>>> import numpy as np
>>> np.set_printoptions(precision=2, suppress=True, linewidth=200, floatmode="fixed")
>>> def rd(a):
...     return np.round(a, 2) + 0
... 
>>> F = np.load("sample15.npy")
>>> rd(F)
array([[ 8.62, -4.61,  0.45, -2.08],
       [ 7.93, -5.19, -2.50,  1.98],
       [ 8.51, -5.10, -1.24,  0.20],
       [-7.46,  5.13,  3.11, -2.88],
       [ 8.44, -5.14, -1.46,  0.50],
       [-1.09, -1.30, -5.80,  7.97],
       [-8.66,  4.76, -0.04,  1.55],
       [-8.63,  4.98,  0.67,  0.59],
       [-6.40,  4.86,  4.06, -4.34],
       [ 6.87, -5.00, -3.69,  3.77],
       [-8.45,  4.29, -1.14,  2.99]])
>>> def softmax(z):
...     e = np.exp(z - z.max(axis=-1, keepdims=True))
...     return e / e.sum(axis=-1, keepdims=True)
... 
>>> rd(softmax(F[0]))
array([1.00, 0.00, 0.00, 0.00])
>>> scores = F @ F.T / np.sqrt(4)
>>> print(softmax(scores).round(6).argmax(axis=1))
[ 0  1  2  3  4  5  6  7  8  9 10]
>>> print(rd(softmax(scores)[0] @ F))
[ 8.59 -4.69  0.15 -1.69]
>>> rng = np.random.default_rng(65)
>>> Y = F + rng.integers(-2, 3, (11, 2)) @ rng.integers(-2, 3, (2, 4))
>>> rd(Y)
array([[  2.62,  -0.61,   0.45,  -4.08],
       [  7.93,  -5.19,  -2.50,   1.98],
       [  5.51,  -3.10,  -1.24,  -0.80],
       [ -7.46,   1.13,   0.11,   2.12],
       [ 14.44,  -9.14,  -1.46,   2.50],
       [ -1.09,  -1.30,  -5.80,   7.97],
       [-12.66,   8.76,   0.96,  -1.45],
       [-11.63,   2.98,  -2.33,   4.59],
       [ -9.40,   2.86,   1.06,  -0.34],
       [  2.87,  -5.00,  -5.69,   5.77],
       [-12.45,   8.29,  -0.14,  -0.01]])
>>> np.linalg.matrix_rank(Y - F, tol=1e-8)
np.int64(2)
>>> z = Y[:, 0] > np.median(Y[:, 0])
>>> u = Y[z].mean(axis=0) - Y[~z].mean(axis=0)
>>> np.argsort(-np.abs(u).round(6), kind="stable")
array([0, 1, 3, 2])
>>> print(rd(u))
[15.79 -8.39 -1.06 -1.07]
>>> D = np.linalg.norm(F[:, None] - F[None], axis=-1)
>>> D.mean(axis=1).argmax()
np.int64(8)
>>> D.shape
(11, 11)
>>> M = np.load("block9.npy")
>>> rd(M)
array([[-0.75,  0.25,  0.50,  1.50],
       [ 3.46,  4.46, -2.30,  4.30],
       [-0.58,  0.42,  0.39,  1.61],
       [-3.00, -2.00,  2.00,  0.00],
       [ 0.93,  1.93, -0.62,  2.62],
       [ 0.09,  1.09, -0.06,  2.06],
       [ 2.23,  3.23, -1.48,  3.48],
       [ 0.82,  1.82, -0.55,  2.55],
       [-0.10,  0.90,  0.06,  1.94],
       [-0.74,  0.26,  0.50,  1.50],
       [ 1.27,  2.27, -0.85,  2.85],
       [-7.33, -6.33,  4.89, -2.89],
       [-4.56, -3.56,  3.04, -1.04],
       [ 0.34,  1.34, -0.23,  2.23],
       [ 0.84,  1.84, -0.56,  2.56]])
>>> print([round(float(x), 2) for x in np.linalg.svd(M, compute_uv=False)[:3]])
[17.38, 6.77, 0.0]
>>> rank = np.linalg.matrix_rank(M)
>>> rank
np.int64(2)
>>> ns = np.linalg.svd(M)[2][rank:].T
>>> ns.shape
(4, 2)
>>> rd(ns @ ns.T)
array([[ 0.44, -0.30,  0.37,  0.15],
       [-0.30,  0.64,  0.20, -0.32],
       [ 0.37,  0.20,  0.75, -0.10],
       [ 0.15, -0.32, -0.10,  0.16]])
>>> [int(np.linalg.matrix_rank(M[:, :j + 1])) for j in range(4)]
[1, 2, 2, 2]
>>> cen = M - M.mean(axis=0)
>>> V = np.linalg.svd(cen)[2][:2]
>>> Y = cen - cen @ V.T @ V
>>> np.linalg.norm(Y, axis=1).round(6).argmax()
np.int64(0)
>>> U, s, Vh = np.linalg.svd(M)
>>> rd(s)
array([17.38,  6.77,  0.00,  0.00])
>>> Y = U[:, :2] @ np.diag(s[:2]) @ Vh[:2]
>>> rd(Y)
array([[-0.75,  0.25,  0.50,  1.50],
       [ 3.46,  4.46, -2.30,  4.30],
       [-0.58,  0.42,  0.39,  1.61],
       [-3.00, -2.00,  2.00,  0.00],
       [ 0.93,  1.93, -0.62,  2.62],
       [ 0.09,  1.09, -0.06,  2.06],
       [ 2.23,  3.23, -1.48,  3.48],
       [ 0.82,  1.82, -0.55,  2.55],
       [-0.10,  0.90,  0.06,  1.94],
       [-0.74,  0.26,  0.50,  1.50],
       [ 1.27,  2.27, -0.85,  2.85],
       [-7.33, -6.33,  4.89, -2.89],
       [-4.56, -3.56,  3.04, -1.04],
       [ 0.34,  1.34, -0.23,  2.23],
       [ 0.84,  1.84, -0.56,  2.56]])
>>> np.linalg.matrix_rank(M, rtol=0.05)
np.int64(2)
